>>> import numpy as np
>>> np.set_printoptions(precision=3, suppress=True, linewidth=100)
>>> u = np.array([-1, -2, 0, 3])
>>> mat = u[np.abs(np.subtract.outer(np.arange(4), np.arange(4)))]
>>> mat
array([[-1, -2,  0,  3],
       [-2, -1, -2,  0],
       [ 0, -2, -1, -2],
       [ 3,  0, -2, -1]])
>>> u = np.array([1, 4, -8, 6])
>>> A2 = mat + np.outer(u, np.eye(4)[3])
>>> np.linalg.matrix_rank(A2 - mat)
np.int64(1)
>>> np.round(np.linalg.det(A2) / np.linalg.det(mat), 3), round(float(1 + np.linalg.solve(mat, u)[3]), 3)
(np.float64(3.638), 3.638)
>>> W = np.array([[0, 2, 1], [2, 1, 0], [2, 1, 1], [1, 1, 0]])
>>> c = np.array([9, 6, -3])
>>> H = np.maximum(mat @ W + c, 0)
>>> (H > 0).astype(int)
array([[1, 1, 0],
       [1, 0, 0],
       [1, 1, 0],
       [1, 1, 0]])
>>> (H > 0).mean(axis=0)
array([1.  , 0.75, 0.  ])
>>> print(np.linalg.matrix_rank(H))
2
>>> cent = np.array([[0, 1], [-3, 2], [-2, -3]])
>>> (H @ cent).round(6).argmax(axis=1)
array([1, 1, 1, 1])
>>> H @ cent
array([[-15,  18],
       [  0,   3],
       [ -3,   3],
       [-27,  22]])
>>> M = np.loadtxt("case17.csv", delimiter=",")
>>> M
array([[ 182.,  -11.,  -58.,  -14.,  106.,  -18.,  -35.,  -79.],
       [ -11.,  146.,   87., -100., -108.,  -44., -145.,   24.],
       [ -58.,   87.,  195.,   14.,  -51.,  -23.,  -88.,   84.],
       [ -14., -100.,   14.,  111.,   99.,   14.,   74.,   32.],
       [ 106., -108.,  -51.,   99.,  196.,  -37.,    1.,    3.],
       [ -18.,  -44.,  -23.,   14.,  -37.,   81.,  137.,  -53.],
       [ -35., -145.,  -88.,   74.,    1.,  137.,  275.,  -82.],
       [ -79.,   24.,   84.,   32.,    3.,  -53.,  -82.,   99.]])
>>> W = np.array([[-3, 2],
...     [1, -2],
...     [-3, -2],
...     [-1, 1],
...     [-3, 2],
...     [-2, -1],
...     [-3, -2],
...     [1, 0]])
>>> c = np.array([-2, 3])
>>> H = np.maximum(M @ W + c, 0)
>>> (H > 0).mean(axis=0)
array([0.375, 0.375])
>>> np.linalg.matrix_rank(H)
np.int64(2)
>>> cent = np.array([[0, -1], [0, -1]])
>>> H @ cent
array([[    0.,  -791.],
       [    0.,  -887.],
       [    0.,  -207.],
       [    0.,  -294.],
       [    0., -1059.],
       [    0.,     0.],
       [    0.,     0.],
       [    0.,  -417.]])
>>> print(W @ cent)
[[ 0  1]
 [ 0  1]
 [ 0  5]
 [ 0  0]
 [ 0  1]
 [ 0  3]
 [ 0  5]
 [ 0 -1]]
>>> rng = np.random.default_rng(757)
>>> idx = rng.permutation(8)
>>> idx
array([3, 7, 0, 2, 1, 4, 6, 5])
>>> A2 = M[idx][:, idx]
>>> np.round(np.sort(np.abs(np.linalg.eigvals(A2))), 3) + 0
array([  0.   ,   0.   ,   0.   ,   0.   , 111.374, 269.161, 350.079, 554.386])
>>> np.trace(A2)
np.float64(1285.0)
>>> print(np.diag(A2))
[111.  99. 182. 195. 146. 196. 275.  81.]
>>> np.allclose(A2, M)
False
>>> A2
array([[ 111.,   32.,  -14.,   14., -100.,   99.,   74.,   14.],
       [  32.,   99.,  -79.,   84.,   24.,    3.,  -82.,  -53.],
       [ -14.,  -79.,  182.,  -58.,  -11.,  106.,  -35.,  -18.],
       [  14.,   84.,  -58.,  195.,   87.,  -51.,  -88.,  -23.],
       [-100.,   24.,  -11.,   87.,  146., -108., -145.,  -44.],
       [  99.,    3.,  106.,  -51., -108.,  196.,    1.,  -37.],
       [  74.,  -82.,  -35.,  -88., -145.,    1.,  275.,  137.],
       [  14.,  -53.,  -18.,  -23.,  -44.,  -37.,  137.,   81.]])
